% ipython --no-banner

In [1]: import numpy as np

In [2]: np.set_printoptions(precision=3, suppress=True, linewidth=100, floatmode="fixed")

In [3]: K = np.loadtxt("sample7.csv", delimiter=",")

In [4]: print(K)
[[ 2.248 -0.403  0.581 -0.685 -0.040  0.786]
 [-0.403  1.260 -0.457 -0.262  0.114  0.495]
 [ 0.581 -0.457  1.993  0.816 -0.236 -0.478]
 [-0.685 -0.262  0.816  2.050  0.414  0.584]
 [-0.040  0.114 -0.236  0.414  2.325  0.217]
 [ 0.786  0.495 -0.478  0.584  0.217  2.125]]

In [5]: U, sigma, Vt = np.linalg.svd(K)

In [6]: print(np.argmax(sigma[:-1] / (sigma[1:] + 1e-6)) + 1)
5

In [7]: print(sigma.round(3) + 0)
[3.000 3.000 3.000 2.000 1.000 0.000]

In [8]: other = U[:, :5] @ np.diag(sigma[:5]) @ Vt[:5]

In [9]: print(np.linalg.matrix_rank(other))
5

In [10]: rank = np.linalg.matrix_rank(K)

In [11]: print(rank)
5

In [12]: N = np.linalg.svd(K)[2][rank:].T

In [13]: print(N[:, 0] / N[np.abs(N[:, 0]).round(6).argmax(), 0])
[ 0.933  0.599 -0.786  1.000 -0.185 -0.917]

In [14]: print([int(np.linalg.matrix_rank(np.delete(K, i, axis=0))) for i in range(6)])
[5, 5, 5, 5, 5, 5]

In [15]: print([int(np.linalg.matrix_rank(K[:, :j + 1])) for j in range(6)])
[1, 2, 3, 4, 5, 5]

In [16]: print(np.round(K @ N, 3) + 0)
[[0.000]
 [0.000]
 [0.000]
 [0.000]
 [0.000]
 [0.000]]

In [17]: arr = np.load("test15.npy")

In [18]: print(arr)
[[-1.014  2.971  0.112 -0.064]
 [-5.056 15.020  0.046  0.083]
 [-8.138 24.039  0.048  0.152]
 [-1.935  6.181 -0.246  0.156]
 [-4.737 14.962  0.052  0.028]
 [ 0.045  0.162 -0.118 -0.021]
 [-7.036 20.876 -0.001  0.000]
 [-0.878  3.075 -0.262  0.073]]

In [19]: other = np.c_[arr[:, :2] @ np.array([[2, 3], [2, 1]]), np.array([2, -2, 0, 0, 2, 2, 0, 2])]

In [20]: print(other)
[[ 3.914 -0.071  2.000]
 [19.928 -0.148 -2.000]
 [31.802 -0.375  0.000]
 [ 8.492  0.376  0.000]
 [20.450  0.751  2.000]
 [ 0.414  0.297  2.000]
 [27.680 -0.232  0.000]
 [ 4.394  0.441  2.000]]

In [21]: print(np.linalg.norm(np.linalg.qr(arr)[0].T @ other, axis=0) ** 2 / ((other ** 2).sum(axis=0) + 1e-12))
[1.000 1.000 0.595]

In [22]: print(np.round(np.linalg.norm(other - arr @ np.linalg.lstsq(arr, other)[0], axis=0), 3) + 0)
[0.000 0.000 2.845]

In [23]: print(np.linalg.matrix_rank(np.c_[arr, other]))
5

In [24]: x0 = np.array([3, 1, 0, 2])

In [25]: y = arr @ x0

In [26]: print(np.round(np.linalg.pinv(arr) @ arr, 3) + 0)
[[1.000 0.000 0.000 0.000]
 [0.000 1.000 0.000 0.000]
 [0.000 0.000 1.000 0.000]
 [0.000 0.000 0.000 1.000]]

In [27]: rng = np.random.default_rng(83)

In [28]: y = y + 0.3 * rng.normal(size=8)

In [29]: print(y)
[-0.639 -0.108 -0.083  0.806  0.497  0.611 -0.167  0.427]

In [30]: b, *_ = np.linalg.lstsq(arr, y)

In [31]: print(np.round(arr.T @ (y - arr @ b), 3) + 0)
[0.000 0.000 0.000 0.000]

In [32]: print([round(float(np.linalg.norm(np.linalg.solve(arr.T @ arr + lam * np.eye(4), arr.T @ y))), 2) for lam in (0, 1, 10, 100)])
[2.97, 0.49, 0.06, 0.01]

In [33]: print(round(np.linalg.norm(y - arr @ b), 3))
0.554

In [34]: X = np.load("dump.npy")

In [35]: print(X)
[[ 3.000  3.000  0.000  0.000]
 [-2.000  2.000  0.000  0.000]
 [ 0.000  0.000  3.000  1.000]
 [ 0.000  0.000  2.000  2.000]]

In [36]: def softmax(z):
    ...:     e = np.exp(z - z.max(axis=-1, keepdims=True))
    ...:     return e / e.sum(axis=-1, keepdims=True)
    ...: 

In [37]: print(softmax(X[3]))
[0.060 0.060 0.440 0.440]

In [38]: print(softmax(X[3] + 4))
[0.060 0.060 0.440 0.440]

In [39]: S = X @ X.T / np.sqrt(4)

In [40]: print(softmax(S)[3] @ X)
[0.009 0.045 2.455 1.473]

In [41]: print(np.linalg.eigvals(X))
[2.500+2.398j 2.500-2.398j 4.000+0.000j 1.000+0.000j]

In [42]: print(np.round(np.linalg.eigvals(X).sum().real, 3))
10.0

In [43]: print(np.einsum("ij,ji->", X, X))
18.0

In [44]: print(round(float(np.linalg.det(X.T)), 3))
48.0

In [45]: print(np.einsum("ii->", X))
10.0

In [46]: other = np.array([[1, 1], [1, 0], [1, 2], [1, 0]])

In [47]: print(np.linalg.matrix_rank(np.vstack([arr, other.T])))
4

In [48]: other @ arr
ValueError: matmul: Input operand 1 has a mismatch in its core dimension 0, with gufunc signature (n?,k),(k,m?)->(n?,m?) (size 8 is different from 2)


In [49]: print(np.einsum("ij->j", arr))
[-28.749  87.286  -0.369   0.407]

In [50]: print(np.linalg.matrix_rank(arr @ other))
2

In [51]: proj = np.triu(np.array([[2, -2, 2, 2], [-2, 1, -1, -1], [0, -2, 2, 0], [-2, -1, -1, 0]]), 1) + np.eye(4)

In [52]: other = proj @ X @ np.linalg.inv(proj)

In [53]: print(np.trace(other), np.trace(X))
10.0 10.0

In [54]: print(other)
[[ 7.000 13.000  9.000  5.000]
 [-2.000 -2.000 -3.000 -1.000]
 [ 0.000  0.000  3.000  1.000]
 [ 0.000  0.000  2.000  2.000]]

In [55]: print(np.linalg.matrix_rank(other))
4

In [56]: data = np.array([[1, 2, 3, 1], [4, 1, 5, 1], [1, 4, 0, 4], [1, 5, 2, 2]])

In [57]: print(data)
[[1 2 3 1]
 [4 1 5 1]
 [1 4 0 4]
 [1 5 2 2]]

In [58]: other = np.linalg.inv(data)

In [59]: print(round(float(np.linalg.slogdet(data)[0]), 3))
-1.0

In [60]: print(other.round(3) + 0)
[[-0.857  0.400 -0.029  0.286]
 [-0.286  0.000 -0.143  0.429]
 [ 0.643 -0.100 -0.029 -0.214]
 [ 0.500 -0.100  0.400 -0.500]]

In [61]: print(np.round(data @ other, 3) + 0)
[[1.000 0.000 0.000 0.000]
 [0.000 1.000 0.000 0.000]
 [0.000 0.000 1.000 0.000]
 [0.000 0.000 0.000 1.000]]

In [62]: print(np.round(np.linalg.det(data) * np.linalg.det(other), 3))
1.0

In [63]: print(round(np.linalg.cond(data), 3))
13.823
